$ ipython --no-banner

In [1]: import numpy as np

In [2]: from numpy import linalg as LA

In [3]: np.set_printoptions(suppress=True, linewidth=100)

In [4]: rd = lambda a: np.round(a, 3) + 0

In [5]: X = np.load("block15.npy")

In [6]: print(X)
[[-1  0  1  2  3  4  5]
 [ 6  7  8  9 10 11 12]
 [13 14 15 16 17 18 19]
 [20 21 22 23 24 25 26]
 [27 28 29 30 31 32 33]
 [34 35 36 37 38 39 40]
 [41 42 43 44 45 46 47]
 [48 49 50 51 52 53 54]]

In [7]: left, sig, VT = LA.svd(X)

In [8]: print(np.argmax(sig[:-1] / (sig[1:] + 1e-6)) + 1)
2

In [9]: print(rd(sig))
[232.155   7.738   0.      0.      0.      0.      0.   ]

In [10]: M2 = left[:, :2] @ np.diag(sig[:2]) @ VT[:2]

In [11]: print(rd(LA.norm(X - M2) / LA.norm(X)))
0.0

In [12]: print(rd(LA.norm(X - M2, 2)), rd(sig[2]))
0.0 0.0

In [13]: print(LA.matrix_rank(M2))
2

In [14]: print(rd(M2))
[[-1.  0.  1.  2.  3.  4.  5.]
 [ 6.  7.  8.  9. 10. 11. 12.]
 [13. 14. 15. 16. 17. 18. 19.]
 [20. 21. 22. 23. 24. 25. 26.]
 [27. 28. 29. 30. 31. 32. 33.]
 [34. 35. 36. 37. 38. 39. 40.]
 [41. 42. 43. 44. 45. 46. 47.]
 [48. 49. 50. 51. 52. 53. 54.]]

In [15]: print(LA.matrix_rank(X, rtol=0.05))
1

In [16]: rng = np.random.default_rng(35)

In [17]: m1 = rng.normal(size=(18, 8))

In [18]: m1 = 3 * m1 / LA.norm(m1, axis=1, keepdims=True)

In [19]: print(rd(m1))
[[-1.216  0.824  1.229  0.786  1.548  0.004 -1.521 -0.061]
 [ 0.457  0.393 -0.569 -1.952  1.985 -0.003  0.441 -0.604]
 [-1.047  0.818  1.209 -1.197 -0.714 -0.892 -1.385 -1.057]
 [-0.099 -1.441  1.769 -1.183 -0.325  1.469 -0.348  0.036]
 [ 0.522  1.422 -0.754  1.271 -0.932  1.589  0.957  0.464]
 [-0.34   1.767  1.033  1.423 -1.436  0.026  0.38   0.68 ]
 [-1.758 -1.729  0.575 -0.412  0.265 -1.192  0.14  -0.954]
 [-1.111 -1.099  0.323 -1.563 -1.701 -0.837  0.264  0.591]
 [ 0.859  1.22  -0.733 -0.62   2.028 -0.2    0.384 -1.245]
 [ 0.688 -1.955 -0.758 -0.447 -0.392  0.861  1.127  1.328]
 [-0.01  -0.822 -0.185 -0.622 -1.112  1.918 -1.545  0.776]
 [-0.442 -1.473  1.544 -0.391 -0.956  1.756 -0.315  0.018]
 [ 1.368 -1.004 -0.986  0.577  0.317 -0.86  -1.461 -1.356]
 [ 0.456  1.247  1.19   0.413  0.381 -2.28  -0.051 -0.55 ]
 [ 1.33  -0.223  0.112  0.164  0.422  0.54   2.124  1.47 ]
 [ 0.494 -0.827  1.995  1.019  0.137 -0.585 -1.104  1.213]
 [ 1.31   0.095  0.034  2.19   0.672 -0.14  -0.781  1.181]
 [ 0.74  -0.886 -1.866  0.595  0.596  0.942  0.634 -1.479]]

In [20]: x0 = np.array([-2, -1, 3, -2, -3, 0, 3, -2])

In [21]: target = m1 @ x0

In [22]: print(rd(LA.solve(m1.T @ m1, m1.T @ target)))
[-2. -1.  3. -2. -3.  0.  3. -2.]

In [23]: print(rd(LA.lstsq(m1, target)[0]))
[-2. -1.  3. -2. -3.  0.  3. -2.]

In [24]: target = target + 0.02 * rng.normal(size=18)

In [25]: print(rd(target))
[ -5.335  -2.543   7.431   9.176  -2.538   3.233   9.318  12.136  -6.345   1.125  -1.32    9.664
  -8.481   0.378  -0.276  -2.384 -13.695  -4.279]

In [26]: beta, *_ = LA.lstsq(m1, target)

In [27]: print(rd(m1.T @ (target - m1 @ beta)))
[0. 0. 0. 0. 0. 0. 0. 0.]

In [28]: print(rd(beta))
[-2.006 -1.002  2.996 -2.    -2.997  0.004  2.996 -2.   ]
